$ python -q
>>> import numpy as np
>>> np.set_printoptions(precision=3, suppress=True, linewidth=100)
>>> tidy = lambda a: np.round(a, 3) + 0
>>> arr = np.array([[2, 1, 2, 2, 1, 4, 5, 5, 0],
...     [4, 4, 1, 5, 4, 1, 2, 5, 3],
...     [2, 1, 2, 2, 1, 4, 5, 5, 0],
...     [0, 5, 0, 4, 0, 3, 5, 3, 2],
...     [1, 3, 5, 1, 3, 1, 4, 1, 3]])
>>> A2 = arr / np.sqrt((arr ** 2).mean(axis=1, keepdims=True))
>>> tidy(A2[1])
array([1.129, 1.129, 0.282, 1.411, 1.129, 0.282, 0.564, 1.411, 0.847])
>>> tidy(np.linalg.norm(A2, axis=1))
array([3., 3., 3., 3., 3.])
>>> np.linalg.matrix_rank(A2) == np.linalg.matrix_rank(arr)
np.True_
>>> tidy(arr - arr.mean(axis=1, keepdims=True))
array([[-0.444, -1.444, -0.444, -0.444, -1.444,  1.556,  2.556,  2.556, -2.444],
       [ 0.778,  0.778, -2.222,  1.778,  0.778, -2.222, -1.222,  1.778, -0.222],
       [-0.444, -1.444, -0.444, -0.444, -1.444,  1.556,  2.556,  2.556, -2.444],
       [-2.444,  2.556, -2.444,  1.556, -2.444,  0.556,  2.556,  0.556, -0.444],
       [-1.444,  0.556,  2.556, -1.444,  0.556, -1.444,  1.556, -1.444,  0.556]])
>>> left, sigma, VT = np.linalg.svd(arr, full_matrices=False)
>>> np.allclose(left * sigma @ VT, arr)
True
>>> left.shape, sigma.shape, VT.shape
((5, 5), (5,), (5, 9))
>>> K = np.load("mat.npy")
>>> K
array([[ -5,   1,  -5,   0,   2,   5,   3,   4],
       [ -4,  -2,   5,  -1,   1,  -4,  -2,  -4],
       [ -1,  -5,   3,   1,   3,   5,  -3,   1],
       [  4,  -2,   2,  -2,   2,  -2,  -5,   2],
       [-17,  -5,  10,  -3,   5,  -7,  -3,  -8]])
>>> # rank 4
>>> np.abs(np.diag(np.linalg.qr(K)[1])) > 1e-9
array([ True,  True,  True,  True, False])
>>> np.linalg.lstsq(K[:-1].T, K[-1])[2]
np.int32(4)
>>> tidy(K @ np.linalg.pinv(K) @ K)
array([[ -5.,   1.,  -5.,   0.,   2.,   5.,   3.,   4.],
       [ -4.,  -2.,   5.,  -1.,   1.,  -4.,  -2.,  -4.],
       [ -1.,  -5.,   3.,   1.,   3.,   5.,  -3.,   1.],
       [  4.,  -2.,   2.,  -2.,   2.,  -2.,  -5.,   2.],
       [-17.,  -5.,  10.,  -3.,   5.,  -7.,  -3.,  -8.]])
>>> np.allclose(K[:-1].T @ np.linalg.lstsq(K[:-1].T, K[-1])[0], K[-1])
True
>>> A2 = K / np.linalg.norm(K, axis=1, keepdims=True)
>>> C2 = A2 @ A2.T
>>> tidy(np.linalg.norm(A2, axis=1))
array([1., 1., 1., 1., 1.])
>>> left, sigma, VT = np.linalg.svd(K)
>>> tidy(sigma)
array([25.532, 11.85 ,  9.485,  4.552,  0.   ])
>>> A2 = left[:, :4] @ np.diag(sigma[:4]) @ VT[:4]
>>> tidy(np.abs(K - A2).max())
np.float64(0.0)
>>> tidy(np.linalg.norm(K - A2) / np.linalg.norm(K))
np.float64(0.0)
>>> tidy(A2)
array([[ -5.,   1.,  -5.,   0.,   2.,   5.,   3.,   4.],
       [ -4.,  -2.,   5.,  -1.,   1.,  -4.,  -2.,  -4.],
       [ -1.,  -5.,   3.,   1.,   3.,   5.,  -3.,   1.],
       [  4.,  -2.,   2.,  -2.,   2.,  -2.,  -5.,   2.],
       [-17.,  -5.,  10.,  -3.,   5.,  -7.,  -3.,  -8.]])
>>> left, sigma, VT = np.linalg.svd(K)
>>> V = VT[:(sigma > 1e-8).sum()]
>>> rng = np.random.default_rng(85)
>>> x = K[2] + -2 * K[0] + rng.integers(2) * np.eye(8)[4]
>>> x
array([ 9., -7., 13.,  1.,  0., -5., -9., -7.])
>>> tidy(np.linalg.norm(x - V.T @ V @ x))
np.float64(0.829)
>>> np.allclose(V.T @ V @ x, x)
False
>>> data = np.array([[2, -2, 0, 2, -2, -2, 0, 1],
...     [1, 1, 1, 1, -1, -2, -1, -2],
...     [2, -1, 2, -1, 2, 1, 0, 1],
...     [2, 1, 2, 2, -2, 1, 2, -1],
...     [1, 2, -1, 1, -1, -2, 2, 1],
...     [-1, -1, 2, 2, 1, 1, 2, 0],
...     [0, 2, 2, -2, 2, -2, 2, -2],
...     [-2, 0, -1, 2, -1, 0, 0, 1]])
>>> data
array([[ 2, -2,  0,  2, -2, -2,  0,  1],
       [ 1,  1,  1,  1, -1, -2, -1, -2],
       [ 2, -1,  2, -1,  2,  1,  0,  1],
       [ 2,  1,  2,  2, -2,  1,  2, -1],
       [ 1,  2, -1,  1, -1, -2,  2,  1],
       [-1, -1,  2,  2,  1,  1,  2,  0],
       [ 0,  2,  2, -2,  2, -2,  2, -2],
       [-2,  0, -1,  2, -1,  0,  0,  1]])
>>> lab = rng.permutation(8)
>>> lab
array([7, 2, 4, 6, 3, 0, 1, 5])
>>> A2 = data[lab][:, lab]
>>> np.diag(A2)
array([ 1,  2, -1,  2,  2,  2,  1,  1])
>>> np.trace(A2)
np.int64(10)
